$ python3 -q
>>> import numpy as np
>>> from numpy import linalg as LA
>>> np.set_printoptions(precision=2, suppress=True, linewidth=200, legacy="1.25")
>>> def tidy(a):
...     return np.round(a, 2) + 0
... 
>>> F = np.loadtxt("w.csv", delimiter=",")
>>> print(F)
[[-2.36 -1.29 -4.85  4.7   2.75]
 [-0.52  0.93  0.45  2.34 -0.99]
 [ 0.12  0.28 -0.41 -0.14 -0.97]
 [ 1.23  2.93 -2.    0.01 -2.61]
 [-0.49 -0.27 -2.72 -0.84  1.69]
 [-2.32 -2.55  1.5   1.75  0.83]
 [-1.11 -0.37  2.08  0.98 -2.14]
 [ 1.58  2.34  2.08 -1.7  -3.51]
 [-1.61 -0.3   4.18 -0.16 -0.17]
 [-0.36  0.69  1.52  0.68  0.2 ]
 [ 2.7  -0.1  -3.22  0.52  1.75]
 [ 2.1   0.39 -0.19 -4.21  0.53]
 [ 0.77  1.11  0.58 -0.46 -1.71]
 [-0.52 -0.59  2.34 -1.26  0.04]
 [-0.94 -1.43 -0.51 -2.61  1.07]
 [-1.21  0.3   1.87  1.56  0.09]
 [-0.78 -3.38  3.97 -0.58  1.19]
 [-0.03  0.67 -4.58  0.89  2.28]
 [ 1.74  0.43 -2.97 -1.23  1.22]
 [ 2.    0.56  0.26 -1.   -1.39]
 [ 1.98  1.13 -2.5  -1.6  -0.75]
 [ 0.06 -1.93  1.73 -1.69 -0.74]
 [ 0.56 -1.7   1.84 -4.13  1.91]
 [ 2.81  1.81 -4.74 -1.   -1.57]
 [-1.76 -0.17  0.57  0.98  0.13]
 [-0.62 -0.01 -3.3   1.51 -1.16]]
>>> proj = F @ LA.solve(F.T @ F, F.T)
>>> print(tidy(proj @ F[:, 3]))
[ 4.7   2.34 -0.14  0.01 -0.84  1.75  0.98 -1.7  -0.16  0.68  0.52 -4.21 -0.46 -1.26 -2.61  1.56 -0.58  0.89 -1.23 -1.   -1.6  -1.69 -4.13 -1.    0.98  1.51]
>>> print(LA.matrix_rank(np.eye(26) - proj))
21
>>> O, Rm = LA.qr(F)
>>> print(np.trace(O @ O.T))
5.0
>>> print(np.allclose(Rm.T @ Rm, F.T @ F))
True
>>> print(O.shape, Rm.shape)
(26, 5) (5, 5)
>>> W = np.array([[2, 1, 0, 2, 2, 1],
...     [3, 1, 0, 1, 2, 3],
...     [2, 1, 2, 2, 3, 2],
...     [2, 3, 1, 2, 0, 2],
...     [0, 3, 2, 0, 1, 2]])
>>> beta = np.array([-2, 1, -2, 3, 0, -1])
>>> hid = np.maximum(F @ W + beta, 0)
>>> print(LA.matrix_rank(hid))
6
>>> W2 = np.array([[5, 5], [1, -1], [3, 4], [-1, 0], [-3, 2], [3, -4]])
>>> print(W @ W2)
[[ 6  9]
 [18  6]
 [12 15]
 [20  3]
 [12 -1]]
